$ ipython --no-banner

In [1]: import numpy as np

In [2]: np.set_printoptions(precision=3, suppress=True, linewidth=100)

In [3]: m1 = np.load("dump.npy")

In [4]: print(m1)
[[ 0 -3  0  3]
 [-9 -6  9  6]
 [ 0 -1  0 -2]
 [-3 -2 -6 -4]]

In [5]: u = np.array([-3, 2, 2, -1])

In [6]: Y = m1 + np.outer(u, np.eye(4)[0])

In [7]: print(np.linalg.matrix_rank(np.linalg.inv(Y) - np.linalg.inv(m1), tol=1e-8))
1

In [8]: rng = np.random.default_rng(946)

In [9]: Y = m1 + rng.integers(-2, 3, (4, 2)) @ rng.integers(-2, 3, (2, 4))

In [10]: print(Y)
[[-2 -2  0  3]
 [-6 -8  8  7]
 [-6  1 -2  0]
 [-6  0 -5 -5]]

In [11]: print(np.round(np.linalg.svd(Y - m1, compute_uv=False), 3) + 0)
[8.42  3.479 0.    0.   ]

In [12]: print(Y - m1)
[[-2  1  0  0]
 [ 3 -2 -1  1]
 [-6  2 -2  2]
 [-3  2  1 -1]]

In [13]: print(np.linalg.matrix_rank(Y - m1, tol=1e-8))
2

In [14]: print(np.einsum("ij,ji->", Y, Y))
101

In [15]: print(np.poly(Y))
[   1.   17.   94.   17. -864.]

In [16]: print(np.kron(np.eye(2, dtype=int), Y))
[[-2 -2  0  3  0  0  0  0]
 [-6 -8  8  7  0  0  0  0]
 [-6  1 -2  0  0  0  0  0]
 [-6  0 -5 -5  0  0  0  0]
 [ 0  0  0  0 -2 -2  0  3]
 [ 0  0  0  0 -6 -8  8  7]
 [ 0  0  0  0 -6  1 -2  0]
 [ 0  0  0  0 -6  0 -5 -5]]
